% python3 -q
>>> import numpy as np
>>> import numpy.linalg as la
>>> np.set_printoptions(precision=1, suppress=True, linewidth=140, floatmode="fixed")
>>> A = np.load("x.npy")
>>> A
array([[  1,  -4,  16, -64],
       [  1,  -3,   9, -27],
       [  1,  -2,   4,  -8],
       [  1,  -1,   1,  -1],
       [  1,   0,   0,   0],
       [  1,   1,   1,   1],
       [  1,   2,   4,   8]])
>>> def softmax(z):
...     e = np.exp(z - z.max(axis=-1, keepdims=True))
...     return e / e.sum(axis=-1, keepdims=True)
... 
>>> np.round(softmax(A[2] + 3), 1) + 0
array([0.0, 0.0, 1.0, 0.0])
>>> np.round(softmax(10 * A[2]), 1) + 0
array([0.0, 0.0, 1.0, 0.0])
>>> softmax(A).sum(axis=1)
array([1.0, 1.0, 1.0, 1.0, 1.0, 1.0, 1.0])
>>> att = A @ A.T / np.sqrt(4)
>>> softmax(att)[2] @ A
array([  1.0,  -4.0,  16.0, -64.0])
>>> M2 = np.c_[A[:, :1] @ np.array([[0]]), np.array([6, 2, 7, 0, 4, 0, 8])]
>>> M2
array([[0, 6],
       [0, 2],
       [0, 7],
       [0, 0],
       [0, 4],
       [0, 0],
       [0, 8]])
>>> la.norm(M2 - A @ la.lstsq(A, M2)[0], axis=0)
array([0.0, 6.4])
>>> la.matrix_rank(np.c_[A, M2])
np.int64(5)
>>> mat = np.loadtxt("dump.csv", delimiter=",")
>>> mat
array([[-1.0,  2.0, -1.0,  2.0],
       [-1.0,  0.0, -1.0,  0.0],
       [-1.0,  2.0, -1.0,  2.0],
       [-1.0,  0.0, -1.0,  0.0]])
>>> M2 = np.array([[2, -2, -2], [-1, -1, 0]])
>>> C = np.kron(M2, mat)
>>> C.shape
(8, 12)
>>> C
array([[-2.0,  4.0, -2.0,  4.0,  2.0, -4.0,  2.0, -4.0,  2.0, -4.0,  2.0, -4.0],
       [-2.0,  0.0, -2.0,  0.0,  2.0, -0.0,  2.0, -0.0,  2.0, -0.0,  2.0, -0.0],
       [-2.0,  4.0, -2.0,  4.0,  2.0, -4.0,  2.0, -4.0,  2.0, -4.0,  2.0, -4.0],
       [-2.0,  0.0, -2.0,  0.0,  2.0, -0.0,  2.0, -0.0,  2.0, -0.0,  2.0, -0.0],
       [ 1.0, -2.0,  1.0, -2.0,  1.0, -2.0,  1.0, -2.0, -0.0,  0.0, -0.0,  0.0],
       [ 1.0, -0.0,  1.0, -0.0,  1.0, -0.0,  1.0, -0.0, -0.0,  0.0, -0.0,  0.0],
       [ 1.0, -2.0,  1.0, -2.0,  1.0, -2.0,  1.0, -2.0, -0.0,  0.0, -0.0,  0.0],
       [ 1.0, -0.0,  1.0, -0.0,  1.0, -0.0,  1.0, -0.0, -0.0,  0.0, -0.0,  0.0]])
>>> la.matrix_rank(C)
np.int64(4)
>>> np.argsort(-la.norm(mat, axis=0).round(6), kind="stable")[:3]
array([1, 3, 0])
>>> J = np.loadtxt("mat.csv", delimiter=",")
>>> J
array([[ 0.0, -1.0,  0.0,  0.0, -1.0,  0.0,  0.0,  0.0, -1.0,  0.0,  0.0],
       [-1.0,  0.0,  0.0,  0.0, -1.0,  0.0,  0.0,  0.0, -1.0,  0.0,  0.0],
       [ 0.0,  0.0,  0.0, -1.0,  0.0,  0.0, -1.0, -1.0,  0.0,  0.0,  0.0],
       [ 0.0,  0.0, -1.0,  0.0,  0.0,  0.0, -1.0, -1.0,  0.0,  0.0,  0.0],
       [-1.0, -1.0,  0.0,  0.0,  0.0,  0.0,  0.0,  0.0, -1.0,  0.0,  0.0],
       [ 0.0,  0.0,  0.0,  0.0,  0.0,  0.0,  0.0,  0.0,  0.0, -1.0, -1.0],
       [ 0.0,  0.0, -1.0, -1.0,  0.0,  0.0,  0.0, -1.0,  0.0,  0.0,  0.0],
       [ 0.0,  0.0, -1.0, -1.0,  0.0,  0.0, -1.0,  0.0,  0.0,  0.0,  0.0],
       [-1.0, -1.0,  0.0,  0.0, -1.0,  0.0,  0.0,  0.0,  0.0,  0.0,  0.0],
       [ 0.0,  0.0,  0.0,  0.0,  0.0, -1.0,  0.0,  0.0,  0.0,  0.0, -1.0],
       [ 0.0,  0.0,  0.0,  0.0,  0.0, -1.0,  0.0,  0.0,  0.0, -1.0,  0.0]])
>>> w, evecs = la.eigh(J)
>>> round(float(w.sum()), 1), np.trace(J)
(-0.0, np.float64(0.0))
>>> w
array([-3.0, -3.0, -2.0,  1.0,  1.0,  1.0,  1.0,  1.0,  1.0,  1.0,  1.0])
>>> la.svd(J, compute_uv=False)
array([3.0, 3.0, 2.0, 1.0, 1.0, 1.0, 1.0, 1.0, 1.0, 1.0, 1.0])
>>> np.round(la.eigvalsh(J + 3 * np.eye(11)), 1) + 0
array([0.0, 0.0, 1.0, 4.0, 4.0, 4.0, 4.0, 4.0, 4.0, 4.0, 4.0])
>>> np.round(evecs.T @ J @ evecs, 1) + 0
array([[-3.0,  0.0,  0.0,  0.0,  0.0,  0.0,  0.0,  0.0,  0.0,  0.0,  0.0],
       [ 0.0, -3.0,  0.0,  0.0,  0.0,  0.0,  0.0,  0.0,  0.0,  0.0,  0.0],
       [ 0.0,  0.0, -2.0,  0.0,  0.0,  0.0,  0.0,  0.0,  0.0,  0.0,  0.0],
       [ 0.0,  0.0,  0.0,  1.0,  0.0,  0.0,  0.0,  0.0,  0.0,  0.0,  0.0],
       [ 0.0,  0.0,  0.0,  0.0,  1.0,  0.0,  0.0,  0.0,  0.0,  0.0,  0.0],
       [ 0.0,  0.0,  0.0,  0.0,  0.0,  1.0,  0.0,  0.0,  0.0,  0.0,  0.0],
       [ 0.0,  0.0,  0.0,  0.0,  0.0,  0.0,  1.0,  0.0,  0.0,  0.0,  0.0],
       [ 0.0,  0.0,  0.0,  0.0,  0.0,  0.0,  0.0,  1.0,  0.0,  0.0,  0.0],
       [ 0.0,  0.0,  0.0,  0.0,  0.0,  0.0,  0.0,  0.0,  1.0,  0.0,  0.0],
       [ 0.0,  0.0,  0.0,  0.0,  0.0,  0.0,  0.0,  0.0,  0.0,  1.0,  0.0],
       [ 0.0,  0.0,  0.0,  0.0,  0.0,  0.0,  0.0,  0.0,  0.0,  0.0,  1.0]])
>>> np.unique(w.round(6) + 0, return_counts=True)[1]
array([2, 1, 8])
>>> (w > 1e-8).sum(), (w < -1e-8).sum()
(np.int64(8), np.int64(3))
>>> F = np.load("block3.npy")
>>> F
array([[-1, -3, -3,  2, -3,  3, -3, -1, -3, -2],
       [-3, -1, -3, -3,  2, -3,  3, -3, -1, -3],
       [-3, -3, -1, -3, -3,  2, -3,  3, -3, -1],
       [ 2, -3, -3, -1, -3, -3,  2, -3,  3, -3],
       [-3,  2, -3, -3, -1, -3, -3,  2, -3,  3],
       [ 3, -3,  2, -3, -3, -1, -3, -3,  2, -3],
       [-3,  3, -3,  2, -3, -3, -1, -3, -3,  2],
       [-1, -3,  3, -3,  2, -3, -3, -1, -3, -3],
       [-3, -1, -3,  3, -3,  2, -3, -3, -1, -3],
       [-2, -3, -1, -3,  3, -3,  2, -3, -3, -1]])
>>> x = np.array([-7, -2, 5, -6, -7, -8, 3, -3, -5, 6])
>>> (F @ x).argmax()
np.int64(4)
>>> F * x
array([[  7,   6, -15, -12,  21, -24,  -9,   3,  15, -12],
       [ 21,   2, -15,  18, -14,  24,   9,   9,   5, -18],
       [ 21,   6,  -5,  18,  21, -16,  -9,  -9,  15,  -6],
       [-14,   6, -15,   6,  21,  24,   6,   9, -15, -18],
       [ 21,  -4, -15,  18,   7,  24,  -9,  -6,  15,  18],
       [-21,   6,  10,  18,  21,   8,  -9,   9, -10, -18],
       [ 21,  -6, -15, -12,  21,  24,  -3,   9,  15,  12],
       [  7,   6,  15,  18, -14,  24,  -9,   3,  15, -18],
       [ 21,   2, -15, -18,  21, -16,  -9,   9,   5, -18],
       [ 14,   6,  -5,  18, -21,  24,   6,   9,  15,  -6]])
>>> F @ np.eye(10)[7]
array([-1.0, -3.0,  3.0, -3.0,  2.0, -3.0, -3.0, -1.0, -3.0, -3.0])
>>> la.norm(F @ x) <= la.norm(F, 2) * la.norm(x) + 1e-9
np.True_
>>> F @ x
array([-20,  41,  36,  10,  69,  14,  66,  47, -18,  60])
>>> (F * x).sum(axis=1)
array([-20,  41,  36,  10,  69,  14,  66,  47, -18,  60])
>>> W0 = np.loadtxt("data.csv", delimiter=",")
>>> W0
array([[-0.1, -2.1, -1.0, -2.3, -0.8,  1.2, -5.0],
       [ 0.1, -2.0, -1.0, -2.0, -1.2,  1.1, -5.0],
       [ 0.0, -2.0, -0.9, -1.8, -1.1,  1.0, -5.0],
       [-0.2, -1.9, -1.1, -1.8, -1.0,  0.9, -4.9],
       [ 0.2, -2.0, -1.0, -2.0, -1.1,  0.9, -5.1],
       [ 3.0,  5.1,  1.9,  0.9, -0.9,  4.0,  5.0],
       [ 2.8,  5.0,  2.0,  1.2, -0.9,  3.8,  4.9],
       [ 3.0,  5.1,  2.0,  1.1, -1.0,  4.0,  5.0],
       [ 3.1,  5.2,  1.9,  1.2, -1.1,  4.0,  5.2],
       [ 2.9,  5.0,  1.9,  1.1, -1.1,  4.0,  5.2],
       [ 5.0, -5.1,  1.2, -3.0,  1.9, -0.2, -4.0],
       [ 5.0, -5.0,  1.1, -2.9,  1.9, -0.1, -4.1],
       [ 5.1, -5.1,  1.3, -3.2,  2.0, -0.1, -4.1],
       [ 4.8, -5.0,  1.0, -3.0,  2.0,  0.1, -4.0],
       [ 5.0, -4.9,  1.1, -3.2,  2.1,  0.1, -4.1]])
>>> rng = np.random.default_rng(61)
>>> labels = rng.permutation(11)
>>> M2 = J[:, labels] * rng.choice([-1, 1], 11)
>>> M2
array([[-0.0,  0.0,  0.0,  1.0, -0.0,  0.0,  0.0, -1.0,  0.0, -1.0,  0.0],
       [-0.0,  0.0,  0.0,  1.0, -0.0,  0.0,  0.0, -1.0, -1.0,  0.0,  0.0],
       [ 1.0,  0.0,  0.0, -0.0,  1.0, -1.0,  0.0,  0.0,  0.0,  0.0,  0.0],
       [-0.0,  0.0, -1.0, -0.0,  1.0, -1.0,  0.0,  0.0,  0.0,  0.0,  0.0],
       [-0.0,  0.0,  0.0, -0.0, -0.0,  0.0,  0.0, -1.0, -1.0, -1.0,  0.0],
       [-0.0, -1.0,  0.0, -0.0, -0.0,  0.0, -1.0,  0.0,  0.0,  0.0,  0.0],
       [ 1.0,  0.0, -1.0, -0.0,  1.0,  0.0,  0.0,  0.0,  0.0,  0.0,  0.0],
       [ 1.0,  0.0, -1.0, -0.0, -0.0, -1.0,  0.0,  0.0,  0.0,  0.0,  0.0],
       [-0.0,  0.0,  0.0,  1.0, -0.0,  0.0,  0.0,  0.0, -1.0, -1.0,  0.0],
       [-0.0,  0.0,  0.0, -0.0, -0.0,  0.0, -1.0,  0.0,  0.0,  0.0, -1.0],
       [-0.0, -1.0,  0.0, -0.0, -0.0,  0.0,  0.0,  0.0,  0.0,  0.0, -1.0]])
>>> U, _, Vh = la.svd(J.T @ M2)
>>> labels
array([ 3,  9,  2,  4,  7,  6, 10,  8,  0,  1,  5])
>>> np.round(la.lstsq(J, M2)[0], 1) + 0
array([[ 0.0,  0.0,  0.0,  0.0,  0.0,  0.0,  0.0,  0.0,  1.0,  0.0,  0.0],
       [ 0.0,  0.0,  0.0,  0.0,  0.0,  0.0,  0.0,  0.0,  0.0,  1.0,  0.0],
       [ 0.0,  0.0,  1.0,  0.0,  0.0,  0.0,  0.0,  0.0,  0.0,  0.0,  0.0],
       [-1.0,  0.0,  0.0,  0.0,  0.0,  0.0,  0.0,  0.0,  0.0,  0.0,  0.0],
       [ 0.0,  0.0,  0.0, -1.0,  0.0,  0.0,  0.0,  0.0,  0.0,  0.0,  0.0],
       [ 0.0,  0.0,  0.0,  0.0,  0.0,  0.0,  0.0,  0.0,  0.0,  0.0,  1.0],
       [ 0.0,  0.0,  0.0,  0.0,  0.0,  1.0,  0.0,  0.0,  0.0,  0.0,  0.0],
       [ 0.0,  0.0,  0.0,  0.0, -1.0,  0.0,  0.0,  0.0,  0.0,  0.0,  0.0],
       [ 0.0,  0.0,  0.0,  0.0,  0.0,  0.0,  0.0,  1.0,  0.0,  0.0,  0.0],
       [ 0.0,  1.0,  0.0,  0.0,  0.0,  0.0,  0.0,  0.0,  0.0,  0.0,  0.0],
       [ 0.0,  0.0,  0.0,  0.0,  0.0,  0.0,  1.0,  0.0,  0.0,  0.0,  0.0]])
>>> np.round(U @ Vh, 1) + 0
array([[ 0.0,  0.0,  0.0,  0.0,  0.0,  0.0,  0.0,  0.0,  1.0,  0.0,  0.0],
       [ 0.0,  0.0,  0.0,  0.0,  0.0,  0.0,  0.0,  0.0,  0.0,  1.0,  0.0],
       [ 0.0,  0.0,  1.0,  0.0,  0.0,  0.0,  0.0,  0.0,  0.0,  0.0,  0.0],
       [-1.0,  0.0,  0.0,  0.0,  0.0,  0.0,  0.0,  0.0,  0.0,  0.0,  0.0],
       [ 0.0,  0.0,  0.0, -1.0,  0.0,  0.0,  0.0,  0.0,  0.0,  0.0,  0.0],
       [ 0.0,  0.0,  0.0,  0.0,  0.0,  0.0,  0.0,  0.0,  0.0,  0.0,  1.0],
       [ 0.0,  0.0,  0.0,  0.0,  0.0,  1.0,  0.0,  0.0,  0.0,  0.0,  0.0],
       [ 0.0,  0.0,  0.0,  0.0, -1.0,  0.0,  0.0,  0.0,  0.0,  0.0,  0.0],
       [ 0.0,  0.0,  0.0,  0.0,  0.0,  0.0,  0.0,  1.0,  0.0,  0.0,  0.0],
       [ 0.0,  1.0,  0.0,  0.0,  0.0,  0.0,  0.0,  0.0,  0.0,  0.0,  0.0],
       [ 0.0,  0.0,  0.0,  0.0,  0.0,  0.0,  1.0,  0.0,  0.0,  0.0,  0.0]])
